% python3 -q
>>> import numpy as np
>>> import numpy.linalg as la
>>> np.set_printoptions(precision=2, suppress=True, linewidth=120)
>>> tidy = lambda a: np.round(a, 2) + 0
>>> data = np.diag(np.array([2, -1, 1, 2, -5, 3, -1, 0]))
>>> data
array([[ 2,  0,  0,  0,  0,  0,  0,  0],
       [ 0, -1,  0,  0,  0,  0,  0,  0],
       [ 0,  0,  1,  0,  0,  0,  0,  0],
       [ 0,  0,  0,  2,  0,  0,  0,  0],
       [ 0,  0,  0,  0, -5,  0,  0,  0],
       [ 0,  0,  0,  0,  0,  3,  0,  0],
       [ 0,  0,  0,  0,  0,  0, -1,  0],
       [ 0,  0,  0,  0,  0,  0,  0,  0]])
>>> [round(float(x), 2) for x in la.svd(data, compute_uv=False)[:3]]
[5.0, 3.0, 2.0]
>>> np.argsort(-la.norm(data, axis=0).round(6), kind="stable")[:3]
array([4, 5, 0])
>>> tidy(la.norm(data, 2) / la.norm(data))
np.float64(0.75)
>>> rng = np.random.default_rng(37)
>>> z = rng.permutation(8)
>>> z
array([0, 6, 1, 3, 5, 4, 2, 7])
>>> B = data[z][:, z]
>>> np.allclose(B, data)
False
>>> tidy(la.det(B)), tidy(la.det(data[z]))
(np.float64(0.0), np.float64(0.0))
>>> np.allclose(data, data.T)
True
>>> np.trace(data)
np.int64(1)
>>> [round(float(la.det(data[:i, :i])), 2) + 0 for i in range(1, 9)]
[2.0, -2.0, -2.0, -4.0, 20.0, 60.0, -60.0, 0.0]
>>> np.all(la.eigvalsh(data) > 0)
np.False_
>>> tidy(la.eigvalsh(data).min())
np.float64(-5.0)
>>> m1 = np.loadtxt("run11.csv", delimiter=",")
>>> tidy(m1)
array([[-0.23, -0.33, -0.23,  0.26,  0.07, -0.71, -0.45],
       [ 0.11, -0.01, -0.19, -0.01,  0.85,  0.28, -0.17],
       [ 0.54, -0.28,  0.01,  0.67, -0.02, -0.04,  0.41],
       [ 0.69, -0.07, -0.11, -0.45,  0.13, -0.31, -0.1 ],
       [ 0.08, -0.72,  0.44, -0.21, -0.15,  0.3 , -0.3 ],
       [ 0.11,  0.21,  0.11,  0.48, -0.01,  0.31, -0.61],
       [ 0.38,  0.35, -0.17, -0.07, -0.43,  0.03, -0.36],
       [-0.08, -0.34, -0.81, -0.03, -0.23,  0.37,  0.01]])
>>> B = np.c_[m1[:, :6] @ np.array([[-1, -2, 3, 2, -2, 1],
...     [-3, -2, 0, 1, 1, 1],
...     [-2, -2, -3, 1, -2, 1],
...     [3, -2, 2, 1, -2, -2],
...     [-3, -3, 2, 3, 3, 2],
...     [-3, 2, 1, 2, 3, 1]]), np.array([0, -2, -3, -3, -1, 3, 1, 3])]
>>> tidy(B)
array([[ 4.34, -0.57, -0.06, -1.95, -1.84, -1.86,  0.  ],
       [-3.13, -1.81,  2.87,  3.13,  3.55,  1.92, -2.  ],
       [ 2.49, -1.87,  2.83,  1.32, -2.9 , -1.16, -3.  ],
       [-1.05, -1.11,  1.45,  0.5 , -0.87,  1.35, -3.  ],
       [ 0.12,  1.87, -1.52, -0.18, -0.88,  0.22, -1.  ],
       [-0.43, -1.18,  1.27,  1.62, -0.29, -0.23,  3.  ],
       [-0.13,  0.36,  0.7 , -0.33, -1.11, -0.11,  1.  ],
       [ 2.19,  3.96,  2.06, -1.28,  1.94, -1.25,  3.  ]])
>>> tidy(la.norm(B - m1 @ la.lstsq(m1, B)[0], axis=0))
array([0. , 0. , 0. , 0. , 0. , 0. , 1.3])
>>> la.matrix_rank(np.c_[m1, B])
np.int64(8)
>>> tidy(la.lstsq(m1, B[:, 0])[0])
array([-1., -3., -2.,  3., -3., -3.,  0.])
